In [1]: import numpy as np

In [2]: np.set_printoptions(precision=3, suppress=True, linewidth=100)

In [3]: E = np.load("sample12.npy")

In [4]: E
Out[4]: 
array([[ 7,  0,  0,  2, 10,  1],
       [ 0,  7,  4,  2,  0,  1],
       [ 7,  0,  0,  2, 10,  1],
       [ 4,  0,  0,  2,  6,  1],
       [ 4,  0,  0,  2,  6,  1],
       [10,  0,  0,  2, 14,  1],
       [ 0,  7,  4,  2,  0,  1],
       [ 0, 17, 12,  2,  0,  1],
       [ 0, 17, 12,  2,  0,  1],
       [ 7,  0,  0,  2, 10,  1],
       [ 4,  0,  0,  2,  6,  1],
       [ 0, 12,  8,  2,  0,  1],
       [ 0, 12,  8,  2,  0,  1],
       [ 0,  7,  4,  2,  0,  1],
       [10,  0,  0,  2, 14,  1],
       [ 0,  7,  4,  2,  0,  1],
       [ 7,  0,  0,  2, 10,  1],
       [ 0, 12,  8,  2,  0,  1]])

In [5]: # rank 4

In [6]: U, sig, Vt = np.linalg.svd(E)

In [7]: np.argmax(sig[:-1] / (sig[1:] + 1e-6)) + 1
Out[7]: np.int64(4)

In [8]: M2 = U[:, :4] @ np.diag(sig[:4]) @ Vt[:4]

In [9]: np.round(np.abs(E - M2).max(), 3)
Out[9]: np.float64(0.0)

In [10]: round(np.linalg.norm(E - M2, 2), 3), round(float(sig[4]), 3)
Out[10]: (np.float64(0.0), 0.0)

In [11]: M2.round(3) + 0
Out[11]: 
array([[ 7.,  0.,  0.,  2., 10.,  1.],
       [ 0.,  7.,  4.,  2.,  0.,  1.],
       [ 7.,  0.,  0.,  2., 10.,  1.],
       [ 4.,  0.,  0.,  2.,  6.,  1.],
       [ 4.,  0.,  0.,  2.,  6.,  1.],
       [10.,  0.,  0.,  2., 14.,  1.],
       [ 0.,  7.,  4.,  2.,  0.,  1.],
       [ 0., 17., 12.,  2.,  0.,  1.],
       [ 0., 17., 12.,  2.,  0.,  1.],
       [ 7.,  0.,  0.,  2., 10.,  1.],
       [ 4.,  0.,  0.,  2.,  6.,  1.],
       [ 0., 12.,  8.,  2.,  0.,  1.],
       [ 0., 12.,  8.,  2.,  0.,  1.],
       [ 0.,  7.,  4.,  2.,  0.,  1.],
       [10.,  0.,  0.,  2., 14.,  1.],
       [ 0.,  7.,  4.,  2.,  0.,  1.],
       [ 7.,  0.,  0.,  2., 10.,  1.],
       [ 0., 12.,  8.,  2.,  0.,  1.]])

In [12]: F = np.loadtxt("arr.csv", delimiter=",")

In [13]: F
Out[13]: 
array([[-2.275, -2.697,  0.306, -1.023, -1.759, -0.506,  1.498, -2.295],
       [-1.937, -0.728, -0.641, -1.887,  0.268, -1.047, -2.302, -2.303],
       [ 0.22 ,  3.744, -2.657, -1.027,  3.148,  2.759, -1.847,  4.105],
       [-4.069,  6.926,  2.155, -1.395,  4.166,  4.54 ,  0.377,  2.27 ],
       [ 3.421,  2.749, -1.619,  0.483,  1.585,  1.342,  0.1  ,  3.537],
       [ 0.663, -3.848,  0.347,  0.49 , -2.839, -1.965,  2.538, -1.706],
       [-4.167,  0.224,  4.131, -0.575, -0.469, -0.697, -2.905, -2.4  ],
       [-0.292,  3.869,  2.477,  1.103, -0.766, -0.001, -2.779,  1.864],
       [-0.262,  1.199,  0.964,  1.525, -2.011, -0.395, -0.505,  2.546],
       [ 5.776, -1.708, -2.11 ,  3.543, -4.107, -3.057,  2.372,  5.381],
       [-0.408, -1.998,  0.518,  0.085, -0.837,  0.144, -1.456, -2.114],
       [-1.773,  3.496, -0.737, -0.725,  1.781,  2.951, -0.337,  2.866],
       [-4.082, -1.569,  1.127, -1.14 , -2.605, -1.028, -1.962, -3.222],
       [-4.138,  5.888,  1.563, -2.525,  2.224,  2.565, -2.652,  0.273],
       [ 1.062,  4.095,  2.428, -1.311, -0.869, -1.227, -2.468,  1.066],
       [ 2.807, -6.127,  0.025,  1.706, -4.833, -3.496,  1.864, -2.635],
       [-2.067, -0.603,  0.138,  0.627,  2.628,  3.046,  3.921,  0.121],
       [-0.068, -0.917,  0.104,  1.19 ,  2.351,  0.084, -1.138, -1.424],
       [ 1.021,  1.459, -0.549, -0.768,  2.123, -0.65 ,  2.171,  1.106],
       [-3.06 , -1.378,  2.318, -2.183, -2.366, -3.224, -1.229, -2.914],
       [-3.226,  1.956,  3.266, -0.898,  0.468,  1.253, -0.362, -2.001],
       [ 3.676,  1.196,  0.351,  1.717, -0.424, -1.23 , -0.856,  1.799],
       [ 1.048, -2.393, -2.028,  1.416,  0.731,  0.306, -2.875, -0.514],
       [ 3.791,  3.738, -1.22 ,  1.463,  1.365,  1.222,  0.351,  4.855],
       [ 1.941,  2.102,  1.205, -1.893, -0.724, -0.678, -2.787, -0.489],
       [-1.713, -2.003, -1.067, -1.156,  2.806,  1.681,  0.172, -1.808],
       [-3.374,  4.467,  2.068, -0.189,  3.627,  4.005, -1.711, -0.625],
       [-1.538,  2.162,  1.342, -1.666,  1.99 ,  1.488, -0.791, -1.364],
       [ 1.598,  0.496,  0.463,  0.196,  0.466, -1.153,  0.653,  1.172]])

In [14]: theta = np.radians(15)

In [15]: r_ = np.eye(8)

In [16]: r_[1, 1] = r_[4, 4] = np.cos(theta)

In [17]: r_[1, 4], r_[4, 1] = -np.sin(theta), np.sin(theta)

In [18]: r_
Out[18]: 
array([[ 1.   ,  0.   ,  0.   ,  0.   ,  0.   ,  0.   ,  0.   ,  0.   ],
       [ 0.   ,  0.966,  0.   ,  0.   , -0.259,  0.   ,  0.   ,  0.   ],
       [ 0.   ,  0.   ,  1.   ,  0.   ,  0.   ,  0.   ,  0.   ,  0.   ],
       [ 0.   ,  0.   ,  0.   ,  1.   ,  0.   ,  0.   ,  0.   ,  0.   ],
       [ 0.   ,  0.259,  0.   ,  0.   ,  0.966,  0.   ,  0.   ,  0.   ],
       [ 0.   ,  0.   ,  0.   ,  0.   ,  0.   ,  1.   ,  0.   ,  0.   ],
       [ 0.   ,  0.   ,  0.   ,  0.   ,  0.   ,  0.   ,  1.   ,  0.   ],
       [ 0.   ,  0.   ,  0.   ,  0.   ,  0.   ,  0.   ,  0.   ,  1.   ]])

In [19]: M2 = F @ r_.T

In [20]: round(float(np.linalg.det(r_)), 3), np.round(np.trace(r_), 3)
Out[20]: (1.0, np.float64(7.932))

In [21]: np.allclose(F @ F.T, M2 @ M2.T)
Out[21]: True

In [22]: np.linalg.svd(F, compute_uv=False), np.linalg.svd(M2, compute_uv=False)
Out[22]: 
(array([23.339, 19.153, 11.925,  8.207,  5.671,  5.507,  3.148,  1.588]),
 array([23.339, 19.153, 11.925,  8.207,  5.671,  5.507,  3.148,  1.588]))

In [23]: M2 = np.c_[F[:, :4] @ np.array([[1, 1, 2, 0], [1, 1, 0, 0], [0, 2, 2, 1], [1, 0, 0, 0]]), np.array([-1, 2, -2, -2, 1, -2, 1, 0, 1, -1, -2, 0, 0, 1, 2, 1, 1, -1, 0, -2, -2, -2, 2, 0, 0, 0, 1, -2, 2])]

In [24]: M2
Out[24]: 
array([[-5.995, -4.36 , -3.938,  0.306, -1.   ],
       [-4.552, -3.947, -5.156, -0.641,  2.   ],
       [ 2.937, -1.35 , -4.874, -2.657, -2.   ],
       [ 1.462,  7.167, -3.828,  2.155, -2.   ],
       [ 6.653,  2.932,  3.604, -1.619,  1.   ],
       [-2.695, -2.491,  2.02 ,  0.347, -2.   ],
       [-4.518,  4.319, -0.072,  4.131,  1.   ],
       [ 4.68 ,  8.531,  4.37 ,  2.477,  0.   ],
       [ 2.462,  2.865,  1.404,  0.964,  1.   ],
       [ 7.611, -0.152,  7.332, -2.11 , -1.   ],
       [-2.321, -1.37 ,  0.22 ,  0.518, -2.   ],
       [ 0.998,  0.249, -5.02 , -0.737,  0.   ],
       [-6.791, -3.397, -5.91 ,  1.127,  0.   ],
       [-0.775,  4.876, -5.15 ,  1.563,  1.   ],
       [ 3.846, 10.013,  6.98 ,  2.428,  2.   ],
       [-1.614, -3.27 ,  5.664,  0.025,  1.   ],
       [-2.043, -2.394, -3.858,  0.138,  1.   ],
       [ 0.205, -0.777,  0.072,  0.104, -1.   ],
       [ 1.712,  1.382,  0.944, -0.549,  0.   ],
       [-6.621,  0.198, -1.484,  2.318, -2.   ],
       [-2.168,  5.262,  0.08 ,  3.266, -2.   ],
       [ 6.589,  5.574,  8.054,  0.351, -2.   ],
       [ 0.071, -5.401, -1.96 , -2.028,  2.   ],
       [ 8.992,  5.089,  5.142, -1.22 ,  0.   ],
       [ 2.15 ,  6.453,  6.292,  1.205,  0.   ],
       [-4.872, -5.85 , -5.56 , -1.067,  0.   ],
       [ 0.904,  5.229, -2.612,  2.068,  1.   ],
       [-1.042,  3.308, -0.392,  1.342, -2.   ],
       [ 2.29 ,  3.02 ,  4.122,  0.463,  2.   ]])

In [25]: np.linalg.norm(np.linalg.qr(F)[0].T @ M2, axis=0) ** 2 / ((M2 ** 2).sum(axis=0) + 1e-12)
Out[25]: array([1.  , 1.  , 1.  , 1.  , 0.07])

In [26]: np.linalg.matrix_rank(np.c_[F, M2])
Out[26]: np.int64(9)

In [27]: np.linalg.matrix_rank(M2)
Out[27]: np.int64(5)
